$ python3 -q
>>> import numpy as np
>>> np.set_printoptions(suppress=True, linewidth=120)
>>> K = np.array([[1, -1, 1, -1, 1, -1, 1, -1],
...     [1, 1, -1, -1, 1, 1, -1, -1],
...     [1, 1, 1, 1, -1, -1, -1, -1],
...     [1, 1, -1, -1, -1, -1, 1, 1]])
>>> W1 = np.array([[-5, -7],
...     [4, 3],
...     [1, -1],
...     [-3, 0],
...     [6, -5],
...     [3, -1],
...     [-9, 0],
...     [8, -8]])
>>> beta = np.array([1, 0])
>>> act = np.maximum(K @ W1 + beta, 0)
>>> np.linalg.matrix_rank(act)
np.int64(2)
>>> act
array([[ 0,  0],
       [12,  0],
       [ 0,  9],
       [ 0,  0]])
>>> (act > 0).astype(int)
array([[0, 0],
       [1, 0],
       [0, 1],
       [0, 0]])
>>> cent = np.array([[-1, -1, 3], [-1, 3, 1]])
>>> (act @ cent).round(6).argmax(axis=1)
array([0, 2, 1, 0])
>>> act @ cent
array([[  0,   0,   0],
       [-12, -12,  36],
       [ -9,  27,   9],
       [  0,   0,   0]])
>>> W1 @ cent
array([[ 12, -16, -22],
       [ -7,   5,  15],
       [  0,  -4,   2],
       [  3,   3,  -9],
       [ -1, -21,  13],
       [ -2,  -6,   8],
       [  9,   9, -27],
       [  0, -32,  16]])
>>> th = np.radians(72)
>>> Rm = np.eye(8)
>>> Rm[7, 7] = Rm[2, 2] = np.cos(th)
>>> Rm[7, 2], Rm[2, 7] = -np.sin(th), np.sin(th)
>>> Rm.round(4)
array([[ 1.    ,  0.    ,  0.    ,  0.    ,  0.    ,  0.    ,  0.    ,  0.    ],
       [ 0.    ,  1.    ,  0.    ,  0.    ,  0.    ,  0.    ,  0.    ,  0.    ],
       [ 0.    ,  0.    ,  0.309 ,  0.    ,  0.    ,  0.    ,  0.    ,  0.9511],
       [ 0.    ,  0.    ,  0.    ,  1.    ,  0.    ,  0.    ,  0.    ,  0.    ],
       [ 0.    ,  0.    ,  0.    ,  0.    ,  1.    ,  0.    ,  0.    ,  0.    ],
       [ 0.    ,  0.    ,  0.    ,  0.    ,  0.    ,  1.    ,  0.    ,  0.    ],
       [ 0.    ,  0.    ,  0.    ,  0.    ,  0.    ,  0.    ,  1.    ,  0.    ],
       [ 0.    ,  0.    , -0.9511,  0.    ,  0.    ,  0.    ,  0.    ,  0.309 ]])
>>> Y = K @ Rm.T
>>> Y.round(4)
array([[ 1.    , -1.    , -0.642 , -1.    ,  1.    , -1.    ,  1.    , -1.2601],
       [ 1.    ,  1.    , -1.2601, -1.    ,  1.    ,  1.    , -1.    ,  0.642 ],
       [ 1.    ,  1.    , -0.642 ,  1.    , -1.    , -1.    , -1.    , -1.2601],
       [ 1.    ,  1.    ,  0.642 , -1.    , -1.    , -1.    ,  1.    ,  1.2601]])
>>> np.round(np.abs(Y - K).max(axis=0), 4)
array([0.   , 0.   , 1.642, 0.   , 0.   , 0.   , 0.   , 1.642])
>>> np.allclose(np.linalg.norm(K, axis=1), np.linalg.norm(Y, axis=1))
True
>>> np.round(np.linalg.svd(K, compute_uv=False), 4), np.round(np.linalg.svd(Y, compute_uv=False), 4)
(array([2.8284, 2.8284, 2.8284, 2.8284]), array([2.8284, 2.8284, 2.8284, 2.8284]))
